>>> import numpy as np
>>> np.set_printoptions(precision=2, suppress=True, linewidth=160)
>>> def tidy(a):
...     return np.round(a, 2) + 0
... 
>>> J = np.load("out4.npy")
>>> print(tidy(J))
[[ 1.59 -7.71 -0.02  3.44  5.11  0.05]
 [-3.33  3.86 -2.79 -5.88 -0.84  5.57]
 [-3.18  5.06 -2.34 -5.76 -1.91  4.69]
 [ 3.35 -3.21  2.97  5.86  0.3  -5.94]
 [ 2.66 -6.69  1.39  5.08  3.57 -2.78]
 [ 3.07  0.27  3.46  5.02 -2.3  -6.93]
 [ 2.41 -7.08  1.03  4.72  4.06 -2.05]
 [ 2.92  1.05  3.48  4.68 -2.83 -6.95]
 [ 3.26 -1.1   3.36  5.48 -1.33 -6.72]
 [-2.89 -1.18 -3.48 -4.62  2.91  6.95]
 [-3.02  5.76 -2.   -5.57 -2.58  4.01]
 [-3.01  5.78 -1.99 -5.56 -2.6   3.98]
 [-3.3   1.5  -3.3  -5.58  1.03  6.61]
 [-0.72 -6.42 -2.28 -0.49  5.65  4.57]
 [ 2.27  3.37  3.29  3.36 -4.25 -6.58]
 [-2.58 -2.39 -3.41 -3.99  3.67  6.83]
 [-3.18  5.03 -2.36 -5.77 -1.88  4.72]
 [ 2.83 -6.3   1.68  5.33  3.14 -3.35]]
>>> Z = J[[3, 11]].astype(float)
>>> for _ in range(4):
...     lab = np.linalg.norm(J[:, None] - Z, axis=-1).argmin(axis=1)
...     Z = np.array([J[lab == j].mean(axis=0) for j in range(2)])
... 
>>> print(lab)
[0 1 1 0 0 0 0 0 0 1 1 1 1 0 0 1 1 0]
>>> print(np.bincount(lab))
[10  8]
>>> print(tidy(Z[1] - Z[0]))
[-5.43  6.31 -4.54 -9.59 -1.39  9.09]
>>> theta = np.radians(120)
>>> r_ = np.eye(6)
>>> r_[0, 0] = r_[3, 3] = np.cos(theta)
>>> r_[0, 3], r_[3, 0] = -np.sin(theta), np.sin(theta)
>>> print(tidy(r_))
[[-0.5   0.    0.   -0.87  0.    0.  ]
 [ 0.    1.    0.    0.    0.    0.  ]
 [ 0.    0.    1.    0.    0.    0.  ]
 [ 0.87  0.    0.   -0.5   0.    0.  ]
 [ 0.    0.    0.    0.    1.    0.  ]
 [ 0.    0.    0.    0.    0.    1.  ]]
>>> A2 = J @ r_.T
>>> print(np.allclose(J @ J.T, A2 @ A2.T))
True
>>> print(tidy(np.linalg.svd(J, compute_uv=False)), tidy(np.linalg.svd(A2, compute_uv=False)))
[35.84 22.71  0.    0.    0.    0.  ] [35.84 22.71  0.    0.    0.    0.  ]
>>> print(tidy(np.linalg.norm(r_)))
2.45
>>> print(tidy(r_.sum(axis=0)))
[ 0.37  1.    1.   -1.37  1.    1.  ]
>>> print(tidy(r_ - r_[0]))
[[0.   0.   0.   0.   0.   0.  ]
 [0.5  1.   0.   0.87 0.   0.  ]
 [0.5  0.   1.   0.87 0.   0.  ]
 [1.37 0.   0.   0.37 0.   0.  ]
 [0.5  0.   0.   0.87 1.   0.  ]
 [0.5  0.   0.   0.87 0.   1.  ]]
>>> print(tidy(np.diff(r_, axis=0)))
[[ 0.5   1.    0.    0.87  0.    0.  ]
 [ 0.   -1.    1.    0.    0.    0.  ]
 [ 0.87  0.   -1.   -0.5   0.    0.  ]
 [-0.87  0.    0.    0.5   1.    0.  ]
 [ 0.    0.    0.    0.   -1.    1.  ]]
>>> print(tidy(r_.sum(axis=1)))
[-1.37  1.    1.    0.37  1.    1.  ]
>>> A = np.loadtxt("data.csv", delimiter=",")
>>> print(A)
[[ -0.8   0.8 -14.   -0.5   0.2  -1.2   0.1  -0.4  -0.3]
 [ -1.   -0.9   1.    0.8  -0.2  -2.9   0.    0.2  -1.5]
 [  2.4   0.8  -4.   -0.3   0.1   1.5   1.4  -1.3  -2.4]
 [ -0.9   0.1   2.    0.2  -0.9  -0.1   1.    0.8  -1.5]
 [  1.5   2.4   6.   -0.2   0.2  -0.2  -0.6   0.7   0.6]
 [ -1.9  -0.2  -6.    0.3  -0.9  -2.    1.   -0.6  -0.3]
 [  0.3   0.2  -3.   -1.   -1.   -0.5   0.1  -1.7  -0.2]
 [ -1.1  -0.2 -12.    0.2  -1.1   0.4   0.2  -0.8  -0.4]
 [ -0.6  -1.2  11.    0.2  -0.9   0.6  -0.3   0.    1.1]]
>>> U, sv, vt = np.linalg.svd(A)
>>> print(tidy(sv))
[23.88  5.4   3.74  3.34  2.37  1.98  0.94  0.75  0.04]
>>> print(np.argmax(sv[:-1] / (sv[1:] + 1e-6)) + 1)
8
>>> A2 = U[:, :8] @ np.diag(sv[:8]) @ vt[:8]
>>> print(np.linalg.matrix_rank(A2))
8
>>> print(tidy(np.linalg.norm(A - A2, 2)), tidy(sv[8]))
0.04 0.04
>>> print(tidy(A2))
[[ -0.79   0.79 -14.    -0.5    0.19  -1.2    0.11  -0.39  -0.29]
 [ -1.    -0.9    1.     0.8   -0.2   -2.9    0.     0.2   -1.5 ]
 [  2.4    0.8   -4.    -0.3    0.1    1.5    1.4   -1.3   -2.4 ]
 [ -0.9    0.1    2.     0.2   -0.9   -0.1    1.     0.8   -1.5 ]
 [  1.5    2.4    6.    -0.2    0.2   -0.2   -0.6    0.7    0.6 ]
 [ -1.9   -0.2   -6.     0.3   -0.9   -2.     1.    -0.6   -0.3 ]
 [  0.3    0.2   -3.    -1.    -1.    -0.5    0.1   -1.7   -0.2 ]
 [ -1.1   -0.2  -12.     0.2   -1.1    0.4    0.2   -0.8   -0.4 ]
 [ -0.59  -1.21  11.     0.2   -0.91   0.6   -0.29   0.01   1.11]]
>>> vec = np.array([5, -3, -2, -1, -1, 1, 0, 3, -1])
>>> rhs = A @ vec
>>> print(tidy(rhs))
[ 19.8  -5.7  17.8  -4.3 -10.4   0.2   3.5  18.4 -21.2]
>>> print(tidy(np.linalg.solve(A, 5 * rhs)))
[ 25. -15. -10.  -5.  -5.   5.   0.  15.  -5.]
>>> Q, r_ = np.linalg.qr(A)
>>> print(Q.shape, r_.shape)
(9, 9) (9, 9)
>>> print(tidy(Q @ r_))
[[ -0.8   0.8 -14.   -0.5   0.2  -1.2   0.1  -0.4  -0.3]
 [ -1.   -0.9   1.    0.8  -0.2  -2.9   0.    0.2  -1.5]
 [  2.4   0.8  -4.   -0.3   0.1   1.5   1.4  -1.3  -2.4]
 [ -0.9   0.1   2.    0.2  -0.9  -0.1   1.    0.8  -1.5]
 [  1.5   2.4   6.   -0.2   0.2  -0.2  -0.6   0.7   0.6]
 [ -1.9  -0.2  -6.    0.3  -0.9  -2.    1.   -0.6  -0.3]
 [  0.3   0.2  -3.   -1.   -1.   -0.5   0.1  -1.7  -0.2]
 [ -1.1  -0.2 -12.    0.2  -1.1   0.4   0.2  -0.8  -0.4]
 [ -0.6  -1.2  11.    0.2  -0.9   0.6  -0.3   0.    1.1]]
>>> print(np.allclose(r_.T @ r_, A.T @ A))
True
>>> mat = np.load("test7.npy")
>>> print(mat)
[[ 0.  0.  7.  3.  8.  1.  5.]
 [ 0. -1.  0.  0.  0.  0.  0.]
 [ 7.  0. 48. 21. 56.  7. 35.]
 [ 3.  0. 21.  8. 24.  3. 15.]
 [ 8.  0. 56. 24. 63.  8. 40.]
 [ 1.  0.  7.  3.  8.  0.  5.]
 [ 5.  0. 35. 15. 40.  5. 24.]]
>>> print(tidy(np.sort(np.linalg.eigvals(mat).real)))
[ -1.  -1.  -1.  -1.  -1.  -1. 148.]
>>> evals, V = np.linalg.eigh(mat)
>>> vec = np.array([-1, 0, 0, 1, 0, -2, 1])
>>> print((np.sign(V[:, -1].round(6)) == np.sign(V[0, -1].round(6))).astype(int))
[1 0 1 1 1 1 1]
>>> print(np.abs(mat).sum(axis=1).max(), tidy(np.abs(evals).max()))
199.0 148.0
>>> Q, r_ = np.linalg.qr(mat)
>>> print(tidy(Q.T @ Q))
[[1. 0. 0. 0. 0. 0. 0.]
 [0. 1. 0. 0. 0. 0. 0.]
 [0. 0. 1. 0. 0. 0. 0.]
 [0. 0. 0. 1. 0. 0. 0.]
 [0. 0. 0. 0. 1. 0. 0.]
 [0. 0. 0. 0. 0. 1. 0.]
 [0. 0. 0. 0. 0. 0. 1.]]
>>> print(Q.shape, r_.shape)
(7, 7) (7, 7)
>>> print(tidy(np.abs(np.diag(r_))))
[12.17  1.    7.05  1.09  1.44  1.    1.1 ]
>>> print(np.allclose(r_.T @ r_, mat.T @ mat))
True
>>> A2 = np.linalg.invert(mat)
Traceback (most recent call last):
  File "<python-input-52>", line 1, in <module>
    A2 = np.linalg.invert(mat)
         ^^^^^^^^^^^^^^^^
AttributeError: module 'numpy.linalg' has no attribute 'invert'
>>> A2 = np.linalg.inv(mat)
>>> print(tidy(np.linalg.slogdet(mat)[0]))
1.0
>>> print(np.allclose(A2, mat.T))
False
>>> print(tidy(np.linalg.inv(A2)))
[[ 0.  0.  7.  3.  8.  1.  5.]
 [ 0. -1.  0.  0.  0.  0.  0.]
 [ 7.  0. 48. 21. 56.  7. 35.]
 [ 3.  0. 21.  8. 24.  3. 15.]
 [ 8.  0. 56. 24. 63.  8. 40.]
 [ 1.  0.  7.  3.  8.  0.  5.]
 [ 5.  0. 35. 15. 40.  5. 24.]]
>>> print(tidy(mat @ A2))
[[1. 0. 0. 0. 0. 0. 0.]
 [0. 1. 0. 0. 0. 0. 0.]
 [0. 0. 1. 0. 0. 0. 0.]
 [0. 0. 0. 1. 0. 0. 0.]
 [0. 0. 0. 0. 1. 0. 0.]
 [0. 0. 0. 0. 0. 1. 0.]
 [0. 0. 0. 0. 0. 0. 1.]]
>>> print(tidy(A2))
[[-0.99  0.    0.05  0.02  0.05  0.01  0.03]
 [ 0.   -1.    0.    0.    0.    0.    0.  ]
 [ 0.05  0.   -0.67  0.14  0.38  0.05  0.24]
 [ 0.02  0.    0.14 -0.94  0.16  0.02  0.1 ]
 [ 0.05  0.    0.38  0.16 -0.57  0.05  0.27]
 [ 0.01  0.    0.05  0.02  0.05 -0.99  0.03]
 [ 0.03  0.    0.24  0.1   0.27  0.03 -0.83]]
>>> arr = np.load("sample0.npy")
>>> print(arr)
[[ -3   3   9   9  -8   6]
 [ -7  -1   5   5 -12   2]
 [ -8  -2   4   4 -13   1]
 [  1   7  13  13  -4  10]]
>>> rk = np.linalg.matrix_rank(arr)
>>> print(rk)
2
>>> ns = np.linalg.svd(arr)[2][rk:].T
>>> print(tidy(ns @ ns.T))
[[ 0.7  -0.16 -0.02 -0.02 -0.42 -0.09]
 [-0.16  0.83 -0.18 -0.18 -0.15 -0.17]
 [-0.02 -0.18  0.66 -0.34  0.12 -0.26]
 [-0.02 -0.18 -0.34  0.66  0.12 -0.26]
 [-0.42 -0.15  0.12  0.12  0.35 -0.02]
 [-0.09 -0.17 -0.26 -0.26 -0.02  0.79]]
>>> print([int(np.linalg.matrix_rank(np.delete(arr, i, axis=0))) for i in range(4)])
[2, 2, 2, 2]
>>> print([int(np.linalg.matrix_rank(arr[:, :j + 1])) for j in range(6)])
[1, 2, 2, 2, 2, 2]
>>> print(np.allclose(arr @ ns, 0))
True
>>> U, sv, vt = np.linalg.svd(arr)
>>> print(tidy(sv))
[31.91 16.85  0.    0.  ]
>>> print(np.argmax(sv[:-1] / (sv[1:] + 1e-6)) + 1)
2
>>> A2 = U[:, :2] @ np.diag(sv[:2]) @ vt[:2]
>>> print(tidy(A2))
[[ -3.   3.   9.   9.  -8.   6.]
 [ -7.  -1.   5.   5. -12.   2.]
 [ -8.  -2.   4.   4. -13.   1.]
 [  1.   7.  13.  13.  -4.  10.]]
>>> print(tidy(np.linalg.norm(arr - A2) / np.linalg.norm(arr)))
0.0
>>> print(np.linalg.matrix_rank(arr, rtol=0.05))
2
>>> print(tidy(np.linalg.norm(arr, 2) / np.linalg.norm(arr)))
0.88
>>> print(np.argsort(-np.linalg.norm(arr, axis=0).round(6), kind="stable")[:3])
[4 2 3]
>>> print([round(float(x), 2) for x in np.linalg.svd(arr, compute_uv=False)[:3]])
[31.91, 16.85, 0.0]
>>> U, sv, vt = np.linalg.svd(arr, full_matrices=False)
>>> print((sv > 1e-8).sum())
2
>>> print(tidy(U.T @ arr @ vt.T))
[[31.91  0.    0.    0.  ]
 [ 0.   16.85  0.    0.  ]
 [ 0.    0.    0.    0.  ]
 [ 0.    0.    0.    0.  ]]
>>> print(tidy(np.cumsum(sv ** 2) / np.sum(sv ** 2)))
[0.78 1.   1.   1.  ]
>>> print(tidy(vt @ vt.T))
[[1. 0. 0. 0.]
 [0. 1. 0. 0.]
 [0. 0. 1. 0.]
 [0. 0. 0. 1.]]
>>> print(tidy(np.sqrt((sv ** 2).sum())), tidy(np.linalg.norm(arr)))
36.08 36.08
>>> print(tidy(U.T @ U))
[[1. 0. 0. 0.]
 [0. 1. 0. 0.]
 [0. 0. 1. 0.]
 [0. 0. 0. 1.]]
>>> print(np.allclose(U * sv @ vt, arr))
True
>>> data = np.load("m.npy")
>>> print(data)
[[ 3 -3 -2 -6  6  4]
 [ 1 -3  2 -2  6 -4]
 [ 2  3  0 -4 -6  0]
 [-3  3  2  0  0  0]
 [-1  3 -2  0  0  0]
 [-2 -3  0  0  0  0]]
>>> vec = np.array([-7, -2, 4, 6, 7, 5])
>>> rhs = data @ vec
>>> print(rhs)
[  3  17 -86  23  -7  20]
>>> print(tidy(np.linalg.solve(data, 2 * rhs)))
[-14.  -4.   8.  12.  14.  10.]
>>> print(tidy(np.linalg.solve(data, rhs)))
[-7. -2.  4.  6.  7.  5.]
>>> E = np.loadtxt("x.csv", delimiter=",")
>>> print(E)
[[ 3.  2.  0. -1.  3. -6.  3.]
 [ 3. -1.  2.  0. -2.  3.  2.]
 [ 0.  1. -3.  1.  3. -3.  2.]
 [ 2. -3.  0.  2.  3.  9. -1.]
 [-3.  2.  1.  1.  3. -6.  3.]
 [ 3. -2.  3.  1.  1.  6.  2.]]
>>> vec = np.array([0, 1, 1, -2, 1, 1, 2])
>>> print(E * vec)
[[ 0.  2.  0.  2.  3. -6.  6.]
 [ 0. -1.  2. -0. -2.  3.  4.]
 [ 0.  1. -3. -2.  3. -3.  4.]
 [ 0. -3.  0. -4.  3.  9. -2.]
 [-0.  2.  1. -2.  3. -6.  6.]
 [ 0. -2.  3. -2.  1.  6.  4.]]
>>> print(E @ np.eye(7)[4])
[ 3. -2.  3.  3.  3.  1.]
>>> print(np.sign((E @ vec).round(6)))
[1. 1. 0. 1. 1. 1.]
>>> print((E * vec).sum(axis=1))
[ 7.  6.  0.  3.  4. 10.]
>>> print(E @ np.ones(7))
[ 4.  7.  1. 12.  1. 14.]
>>> print((E @ vec).argmax())
5
>>> print(E @ vec)
[ 7.  6.  0.  3.  4. 10.]
>>> rng = np.random.default_rng(53)
>>> lab = rng.permutation(9)
>>> print(lab)
[6 4 3 8 1 5 7 0 2]
>>> A2 = A[lab][:, lab]
>>> print(tidy(np.linalg.det(A2)), tidy(np.linalg.det(A[lab])))
-191.19 191.19
>>> print(np.trace(A2))
-6.9
>>> print(np.diag(A2))
[ 0.1  0.2  0.2  1.1 -0.9 -2.  -0.8 -0.8 -4. ]
>>> print(A2)
[[  0.1  -1.   -1.   -0.2   0.2  -0.5  -1.7   0.3  -3. ]
 [ -0.6   0.2  -0.2   0.6   2.4  -0.2   0.7   1.5   6. ]
 [  1.   -0.9   0.2  -1.5   0.1  -0.1   0.8  -0.9   2. ]
 [ -0.3  -0.9   0.2   1.1  -1.2   0.6   0.   -0.6  11. ]
 [  0.   -0.2   0.8  -1.5  -0.9  -2.9   0.2  -1.    1. ]
 [  1.   -0.9   0.3  -0.3  -0.2  -2.   -0.6  -1.9  -6. ]
 [  0.2  -1.1   0.2  -0.4  -0.2   0.4  -0.8  -1.1 -12. ]
 [  0.1   0.2  -0.5  -0.3   0.8  -1.2  -0.4  -0.8 -14. ]
 [  1.4   0.1  -0.3  -2.4   0.8   1.5  -1.3   2.4  -4. ]]
>>> print(np.allclose(A2, A))
False
